$ python3 -q
>>> import numpy as np
>>> import numpy.linalg as la
>>> np.set_printoptions(precision=2, suppress=True, linewidth=140, sign=" ")
>>> def rd(a):
...     return np.round(a, 2) + 0
... 
>>> mat = np.load("test17.npy")
>>> mat
array([[  3.53,   4.4 ,   4.03,   1.88,   6.34,   2.32,  -2.41,   1.79],
       [ -0.8 ,   0.87,  -1.02,   2.07,   0.17,  -0.83,  -1.66,   2.95],
       [  2.23,   0.29,   0.6 ,  -3.  ,   0.75,   6.46,   5.43,   3.85],
       [ -3.8 ,  -3.26,   0.31,   0.22,  -4.68,  -9.49,   4.28,  -0.41],
       [-10.13,  -1.47,  -0.1 ,  -1.75,  -2.49,  -2.16,   4.15,  -7.82],
       [  3.47,   2.73,   2.27,  10.35,   6.31,   0.65,  -0.18,  -4.74]])
>>> def softmax(z):
...     e = np.exp(z - z.max(axis=-1, keepdims=True))
...     return e / e.sum(axis=-1, keepdims=True)
... 
>>> rd(softmax(10 * mat[0]))
array([ 0.,  0.,  0.,  0.,  1.,  0.,  0.,  0.])
>>> scores = mat @ mat.T / np.sqrt(8)
>>> print(rd(softmax(scores + np.triu(np.full(scores.shape, -np.inf), 1))))
[[ 1.    0.    0.    0.    0.    0.  ]
 [ 0.03  0.97  0.    0.    0.    0.  ]
 [ 0.    0.    1.    0.    0.    0.  ]
 [ 0.    0.    0.    1.    0.    0.  ]
 [ 0.    0.    0.    0.    1.    0.  ]
 [ 0.    0.    0.    0.    0.    1.  ]]
>>> rd(softmax(scores)[0] @ mat)
array([ 3.53,  4.4 ,  4.03,  1.89,  6.34,  2.32, -2.41,  1.78])
>>> rd(softmax(scores))
array([[ 1.  ,  0.  ,  0.  ,  0.  ,  0.  ,  0.  ],
       [ 0.03,  0.96,  0.  ,  0.  ,  0.  ,  0.01],
       [ 0.  ,  0.  ,  1.  ,  0.  ,  0.  ,  0.  ],
       [ 0.  ,  0.  ,  0.  ,  1.  ,  0.  ,  0.  ],
       [ 0.  ,  0.  ,  0.  ,  0.  ,  1.  ,  0.  ],
       [ 0.  ,  0.  ,  0.  ,  0.  ,  0.  ,  1.  ]])
